In [1]: import numpy as np

In [2]: from numpy import linalg as LA

In [3]: np.set_printoptions(precision=1, suppress=True, linewidth=120, floatmode="fixed")

In [4]: m1 = np.load("w.npy")

In [5]: m1
Out[5]: 
array([[ -5,   0,  -4,   3],
       [  3,   3,   2,  -4],
       [  7,  12,   4, -13]])

In [6]: # null space of dimension 2

In [7]: rank = LA.matrix_rank(m1)

In [8]: rank
Out[8]: np.int64(2)

In [9]: ns = LA.svd(m1)[2][rank:].T

In [10]: [int(LA.matrix_rank(m1[:, :j + 1])) for j in range(4)]
Out[10]: [1, 2, 2, 2]

In [11]: [int(LA.matrix_rank(np.delete(m1, i, axis=0))) for i in range(3)]
Out[11]: [2, 2, 2]

In [12]: ns @ ns.T
Out[12]: 
array([[ 0.5,  0.1, -0.4,  0.2],
       [ 0.1,  0.3,  0.2,  0.4],
       [-0.4,  0.2,  0.6,  0.1],
       [ 0.2,  0.4,  0.1,  0.6]])

In [13]: ns.shape
Out[13]: (4, 2)

In [14]: np.round(m1 @ ns, 1) + 0
Out[14]: 
array([[0.0, 0.0],
       [0.0, 0.0],
       [0.0, 0.0]])

In [15]: [int(LA.matrix_rank(m1[:i])) for i in range(1, len(m1) + 1)]
Out[15]: [1, 2, 2]

In [16]: np.allclose(m1 @ ns, 0)
Out[16]: True

In [17]: LA.matrix_rank(m1, rtol=0.1)
Out[17]: np.int64(2)

In [18]: m1.reshape(2, -1)
Out[18]: 
array([[ -5,   0,  -4,   3,   3,   3],
       [  2,  -4,   7,  12,   4, -13]])

In [19]: m1.reshape(-1, 2)
Out[19]: 
array([[ -5,   0],
       [ -4,   3],
       [  3,   3],
       [  2,  -4],
       [  7,  12],
       [  4, -13]])

In [20]: t3 = m1.reshape(3, 2, -1)

In [21]: np.einsum("ihd,ihd->ih", t3, t3)
Out[21]: 
array([[ 25,  25],
       [ 18,  20],
       [193, 185]])

In [22]: t3[:, 0]
Out[22]: 
array([[-5,  0],
       [ 3,  3],
       [ 7, 12]])

In [23]: t3.sum(axis=1)
Out[23]: 
array([[-9,  3],
       [ 5, -1],
       [11, -1]])

In [24]: t3.shape
Out[24]: (3, 2, 2)

In [25]: B = m1 / np.sqrt((m1 ** 2).mean(axis=1, keepdims=True))

In [26]: m1 - m1.mean(axis=1, keepdims=True)
Out[26]: 
array([[ -3.5,   1.5,  -2.5,   4.5],
       [  2.0,   2.0,   1.0,  -5.0],
       [  4.5,   9.5,   1.5, -15.5]])

In [27]: B[1]
Out[27]: array([ 1.0,  1.0,  0.6, -1.3])

In [28]: LA.matrix_rank(m1 - m1.mean(axis=1, keepdims=True))
Out[28]: np.int64(2)

In [29]: LA.matrix_rank(B) == LA.matrix_rank(m1)
Out[29]: np.True_

In [30]: Uu, sv, vt = LA.svd(m1)

In [31]: sv.round(1) + 0
Out[31]: array([20.9,  5.3,  0.0])

In [32]: np.argmax(sv[:-1] / (sv[1:] + 1e-6)) + 1
Out[32]: np.int64(2)

In [33]: B = Uu[:, :2] @ np.diag(sv[:2]) @ vt[:2]

In [34]: LA.matrix_rank(m1, rtol=0.05)
Out[34]: np.int64(2)

In [35]: round(float(LA.norm(m1 - B) / LA.norm(m1)), 1)
Out[35]: 0.0

In [36]: B.round(1) + 0
Out[36]: 
array([[ -5.0,   0.0,  -4.0,   3.0],
       [  3.0,   3.0,   2.0,  -4.0],
       [  7.0,  12.0,   4.0, -13.0]])

In [37]: A = np.load("run13.npy")

In [38]: A
Out[38]: 
array([[ 2.7, -1.3, -0.3],
       [-0.5, -1.7, -2.4],
       [-0.4,  2.2,  2.0],
       [-2.3, -1.9, -0.3],
       [-0.9, -2.7, -1.0],
       [ 0.0, -1.9, -2.4],
       [-0.7, -1.7,  2.4],
       [-0.7, -2.6, -1.3],
       [ 0.4, -1.1,  2.7],
       [ 1.0,  0.8,  2.7],
       [-1.7, -1.3,  2.1],
       [-1.6,  2.5,  0.5],
       [-0.3, -3.0, -0.4],
       [-0.6, -2.0,  2.2],
       [-0.4,  1.3,  2.7],
       [ 0.8,  2.6,  1.3],
       [ 2.0,  1.9, -1.1]])

In [39]: x = np.array([3, 1, 0])

In [40]: y = A @ x

In [41]: b, lr = np.zeros(3), 1 / LA.norm(A, 2) ** 2

In [42]: for i in range(300):
    ...:     b -= lr * A.T @ (A @ b - y)
    ...:     if i % 50 == 0: print(i, round(LA.norm(A @ b - y), 1))
    ...: 
0 9.3
50 0.0
100 0.0
150 0.0
200 0.0
250 0.0

In [43]: round(float(LA.cond(A)), 1)
Out[43]: 1.9
